% ipython --no-banner

In [1]: import numpy as np

In [2]: np.set_printoptions(precision=2, suppress=True, linewidth=160)

In [3]: E = np.array([[1, 1, 0, 0], [2, 0, 0, 0], [0, 0, 0, 0], [0, 0, 2, 1]])

In [4]: [round(float(x), 2) for x in np.linalg.svd(E, compute_uv=False)[:3]]
Out[4]: [2.29, 2.24, 0.87]

In [5]: np.linalg.cond(E) > 100
Out[5]: np.True_

In [6]: np.argsort(-np.linalg.norm(E, axis=0).round(6), kind="stable")[:3]
Out[6]: array([0, 2, 1])

In [7]: round(float(np.linalg.norm(E, 2) / np.linalg.norm(E)), 2)
Out[7]: 0.69

In [8]: rk = np.linalg.matrix_rank(E)

In [9]: rk
Out[9]: np.int64(3)

In [10]: null = np.linalg.svd(E)[2][rk:].T

In [11]: np.linalg.matrix_rank(E.T @ E), np.linalg.matrix_rank(E @ E.T)
Out[11]: (np.int64(3), np.int64(3))

In [12]: null @ null.T
Out[12]: 
array([[ 0. ,  0. ,  0. ,  0. ],
       [ 0. ,  0. ,  0. ,  0. ],
       [ 0. ,  0. ,  0.2, -0.4],
       [ 0. ,  0. , -0.4,  0.8]])

In [13]: np.allclose(E @ null, 0)
Out[13]: True

In [14]: (E + E.T) / 2
Out[14]: 
array([[1. , 1.5, 0. , 0. ],
       [1.5, 0. , 0. , 0. ],
       [0. , 0. , 0. , 1. ],
       [0. , 0. , 1. , 1. ]])

In [15]: np.allclose(E @ E.T, E.T @ E)
Out[15]: False

In [16]: r0 = np.array([1, -2, -1, -1, 1, -2, -3, 1]) + 0.5

In [17]: arr = np.outer(r0, r0) / (r0 @ r0)

In [18]: arr
Out[18]: 
array([[ 0.12, -0.12, -0.04, -0.04,  0.12, -0.12, -0.21,  0.12],
       [-0.12,  0.12,  0.04,  0.04, -0.12,  0.12,  0.21, -0.12],
       [-0.04,  0.04,  0.01,  0.01, -0.04,  0.04,  0.07, -0.04],
       [-0.04,  0.04,  0.01,  0.01, -0.04,  0.04,  0.07, -0.04],
       [ 0.12, -0.12, -0.04, -0.04,  0.12, -0.12, -0.21,  0.12],
       [-0.12,  0.12,  0.04,  0.04, -0.12,  0.12,  0.21, -0.12],
       [-0.21,  0.21,  0.07,  0.07, -0.21,  0.21,  0.35, -0.21],
       [ 0.12, -0.12, -0.04, -0.04,  0.12, -0.12, -0.21,  0.12]])

In [19]: # symmetric, so the eigenvalues are real

In [20]: Uu, sigma, VT = np.linalg.svd(arr)

In [21]: vecs = VT[:(sigma > 1e-8).sum()]

In [22]: rng = np.random.default_rng(401902)

In [23]: vec = arr[0] + -1 * arr[5] + rng.integers(2) * np.eye(8)[6]

In [24]: vec
Out[24]: array([ 0.25, -0.25, -0.08, -0.08,  0.25, -0.25, -0.42,  0.25])

In [25]: round(np.linalg.norm(vec - vecs.T @ vecs @ vec), 2)
Out[25]: np.float64(0.0)

In [26]: np.allclose(vecs.T @ vecs @ vec, vec)
Out[26]: True

In [27]: np.diag(vecs.T @ vecs)
Out[27]: array([0.13, 0.13, 0.01, 0.01, 0.12, 0.12, 0.35, 0.12])

In [28]: E @ E
Out[28]: 
array([[3, 1, 0, 0],
       [2, 2, 0, 0],
       [0, 0, 0, 0],
       [0, 0, 2, 1]])

In [29]: round(float(np.linalg.det(E)), 2)
Out[29]: 0.0

In [30]: np.flatnonzero(np.linalg.matrix_power((E != 0) + (E.T != 0) + np.eye(4), 4)[0])
Out[30]: array([0, 1])

In [31]: M = -2 * np.eye(4) + np.eye(4, k=1)

In [32]: M
Out[32]: 
array([[-2.,  1.,  0.,  0.],
       [ 0., -2.,  1.,  0.],
       [ 0.,  0., -2.,  1.],
       [ 0.,  0.,  0., -2.]])

In [33]: # triangular: eigenvalues sit on the diagonal

In [34]: np.trace(M)
Out[34]: np.float64(-8.0)

In [35]: M @ M
Out[35]: 
array([[ 4., -4.,  1.,  0.],
       [ 0.,  4., -4.,  1.],
       [ 0.,  0.,  4., -4.],
       [ 0.,  0.,  0.,  4.]])

In [36]: np.sort(np.abs(np.linalg.eigvals(M)))
Out[36]: array([2., 2., 2., 2.])

In [37]: np.allclose(M @ M.T, M.T @ M)
Out[37]: False

In [38]: round(float(np.linalg.det(M)), 2)
Out[38]: 16.0

In [39]: evals, vecs = np.linalg.eig(M)

In [40]: evals
Out[40]: array([-2., -2., -2., -2.])

In [41]: M @ vecs[:, 0] - evals[0] * vecs[:, 0]
Out[41]: array([0., 0., 0., 0.])

In [42]: np.sort(np.linalg.eigvals(M @ M))
Out[42]: array([4., 4., 4., 4.])

In [43]: vec = np.array([1, -1, 2, 0])

In [44]: rhs = M @ vec

In [45]: rhs
Out[45]: array([-3.,  4., -4.,  0.])

In [46]: np.linalg.solve(M, 4 * rhs)
Out[46]: array([ 4., -4.,  8., -0.])

In [47]: np.linalg.solve(M, M[:, 0])
Out[47]: array([ 1., -0., -0., -0.])

In [48]: np.linalg.solve(M, rhs + M[:, 1])
Out[48]: array([ 1., -0.,  2., -0.])

In [49]: Q = M.astype(float).copy()

In [50]: for j in range(4):
    ...:     Q[:, j] -= Q[:, :j] @ (Q[:, :j].T @ Q[:, j])
    ...:     Q[:, j] /= np.linalg.norm(Q[:, j])
    ...: 

In [51]: Q.T @ M
Out[51]: 
array([[ 2., -1.,  0.,  0.],
       [ 0.,  2., -1.,  0.],
       [ 0.,  0.,  2., -1.],
       [ 0.,  0.,  0.,  2.]])

In [52]: Q
Out[52]: 
array([[-1.,  0.,  0.,  0.],
       [ 0., -1.,  0.,  0.],
       [ 0.,  0., -1.,  0.],
       [ 0.,  0.,  0., -1.]])

In [53]: X = np.loadtxt("layer13.csv", delimiter=",")

In [54]: X
Out[54]: 
array([[19.,  2., -2.,  1.,  2.,  1.,  2.,  2.,  1.],
       [ 2., 18.,  1., -1.,  0.,  0., -2., -2.,  2.],
       [ 0., -1., 42.,  2., -2., -2.,  1.,  1.,  0.],
       [ 1.,  0.,  0., 58., -1.,  0., -1.,  1., -2.],
       [ 1., -2.,  0.,  1., 20.,  2., -2.,  1., -2.],
       [-1., -1.,  2., -2.,  2., 58.,  0., -2.,  1.],
       [-2.,  1.,  1.,  0., -1., -2., 58., -1.,  1.],
       [ 1.,  0., -1.,  0.,  2., -2.,  0., 21.,  0.],
       [-2.,  2.,  2.,  0., -2., -1., -2.,  1., 62.]])

In [55]: other = np.linalg.inv(X)

In [56]: other.round(2) + 0
Out[56]: 
array([[ 0.05, -0.01,  0.  ,  0.  ,  0.  ,  0.  ,  0.  , -0.01,  0.  ],
       [-0.01,  0.06,  0.  ,  0.  ,  0.  ,  0.  ,  0.  ,  0.01,  0.  ],
       [ 0.  ,  0.  ,  0.02,  0.  ,  0.  ,  0.  ,  0.  ,  0.  ,  0.  ],
       [ 0.  ,  0.  ,  0.  ,  0.02,  0.  ,  0.  ,  0.  ,  0.  ,  0.  ],
       [ 0.  ,  0.01,  0.  ,  0.  ,  0.05,  0.  ,  0.  ,  0.  ,  0.  ],
       [ 0.  ,  0.  ,  0.  ,  0.  ,  0.  ,  0.02,  0.  ,  0.  ,  0.  ],
       [ 0.  ,  0.  ,  0.  ,  0.  ,  0.  ,  0.  ,  0.02,  0.  ,  0.  ],
       [ 0.  ,  0.  ,  0.  ,  0.  ,  0.  ,  0.  ,  0.  ,  0.05,  0.  ],
       [ 0.  ,  0.  ,  0.  ,  0.  ,  0.  ,  0.  ,  0.  ,  0.  ,  0.02]])

In [57]: np.round(np.linalg.inv(other), 2) + 0
Out[57]: 
array([[19.,  2., -2.,  1.,  2.,  1.,  2.,  2.,  1.],
       [ 2., 18.,  1., -1.,  0.,  0., -2., -2.,  2.],
       [ 0., -1., 42.,  2., -2., -2.,  1.,  1.,  0.],
       [ 1.,  0.,  0., 58., -1.,  0., -1.,  1., -2.],
       [ 1., -2.,  0.,  1., 20.,  2., -2.,  1., -2.],
       [-1., -1.,  2., -2.,  2., 58.,  0., -2.,  1.],
       [-2.,  1.,  1.,  0., -1., -2., 58., -1.,  1.],
       [ 1.,  0., -1.,  0.,  2., -2.,  0., 21.,  0.],
       [-2.,  2.,  2.,  0., -2., -1., -2.,  1., 62.]])

In [58]: (np.abs(other) > 1e-9).astype(int)
Out[58]: 
array([[1, 1, 1, 1, 1, 1, 1, 1, 1],
       [1, 1, 1, 1, 1, 1, 1, 1, 1],
       [1, 1, 1, 1, 1, 1, 1, 1, 1],
       [1, 1, 1, 1, 1, 1, 1, 1, 1],
       [1, 1, 1, 1, 1, 1, 1, 1, 1],
       [1, 1, 1, 1, 1, 1, 1, 1, 1],
       [1, 1, 1, 1, 1, 1, 1, 1, 1],
       [1, 1, 1, 1, 1, 1, 1, 1, 1],
       [1, 1, 1, 1, 1, 1, 1, 1, 1]])

In [59]: ang = np.radians(158)

In [60]: R = np.eye(9)

In [61]: R[6, 6] = R[0, 0] = np.cos(ang)

In [62]: R[6, 0], R[0, 6] = -np.sin(ang), np.sin(ang)

In [63]: R
Out[63]: 
array([[-0.93,  0.  ,  0.  ,  0.  ,  0.  ,  0.  ,  0.37,  0.  ,  0.  ],
       [ 0.  ,  1.  ,  0.  ,  0.  ,  0.  ,  0.  ,  0.  ,  0.  ,  0.  ],
       [ 0.  ,  0.  ,  1.  ,  0.  ,  0.  ,  0.  ,  0.  ,  0.  ,  0.  ],
       [ 0.  ,  0.  ,  0.  ,  1.  ,  0.  ,  0.  ,  0.  ,  0.  ,  0.  ],
       [ 0.  ,  0.  ,  0.  ,  0.  ,  1.  ,  0.  ,  0.  ,  0.  ,  0.  ],
       [ 0.  ,  0.  ,  0.  ,  0.  ,  0.  ,  1.  ,  0.  ,  0.  ,  0.  ],
       [-0.37,  0.  ,  0.  ,  0.  ,  0.  ,  0.  , -0.93,  0.  ,  0.  ],
       [ 0.  ,  0.  ,  0.  ,  0.  ,  0.  ,  0.  ,  0.  ,  1.  ,  0.  ],
       [ 0.  ,  0.  ,  0.  ,  0.  ,  0.  ,  0.  ,  0.  ,  0.  ,  1.  ]])

In [64]: other = X @ R.T

In [65]: np.allclose(np.linalg.norm(X, axis=1), np.linalg.norm(other, axis=1))
Out[65]: True

In [66]: np.round(np.linalg.det(R), 2), round(np.trace(R), 2)
Out[66]: (np.float64(1.0), np.float64(5.15))

In [67]: np.linalg.svd(X, compute_uv=False), np.linalg.svd(other, compute_uv=False)
Out[67]: 
(array([62.57, 59.44, 58.61, 56.41, 42.03, 23.08, 20.37, 18.71, 15.6 ]),
 array([62.57, 59.44, 58.61, 56.41, 42.03, 23.08, 20.37, 18.71, 15.6 ]))

In [68]: lab = rng.permutation(9)

In [69]: lab
Out[69]: array([5, 2, 4, 7, 3, 6, 0, 8, 1])

In [70]: other = X[lab][:, lab]

In [71]: np.sort(np.abs(np.linalg.eigvals(other)))
Out[71]: array([16.17, 18.81, 19.94, 22.93, 42.07, 56.35, 59.18, 59.18, 61.42])

In [72]: np.trace(other)
Out[72]: np.float64(356.0)

In [73]: other
Out[73]: 
array([[58.,  2.,  2., -2., -2.,  0., -1.,  1., -1.],
       [-2., 42., -2.,  1.,  2.,  1.,  0.,  0., -1.],
       [ 2.,  0., 20.,  1.,  1., -2.,  1., -2., -2.],
       [-2., -1.,  2., 21.,  0.,  0.,  1.,  0.,  0.],
       [ 0.,  0., -1.,  1., 58., -1.,  1., -2.,  0.],
       [-2.,  1., -1., -1.,  0., 58., -2.,  1.,  1.],
       [ 1., -2.,  2.,  2.,  1.,  2., 19.,  1.,  2.],
       [-1.,  2., -2.,  1.,  0., -2., -2., 62.,  2.],
       [ 0.,  1.,  0., -2., -1., -2.,  2.,  2., 18.]])

In [74]: np.allclose(other, X)
Out[74]: False

In [75]: vec = np.array([1, 2, 0, -1, 0, 0, -2, 0, 1])

In [76]: rhs = X @ vec

In [77]: b, lr = np.zeros(9), 1 / np.linalg.norm(X, 2) ** 2

In [78]: for i in range(30):
    ...:     b -= lr * X.T @ (X @ b - rhs)
    ...:     if i % 10 == 0: print(i, round(np.linalg.norm(X @ b - rhs), 2))
    ...: 
0 43.24
10 13.6
20 5.05

In [79]: np.round(np.linalg.cond(X), 2)
Out[79]: np.float64(4.01)

In [80]: b.round(2) + 0
Out[80]: array([ 1.02,  1.87,  0.  , -1.  , -0.01,  0.  , -2.  , -0.02,  1.01])
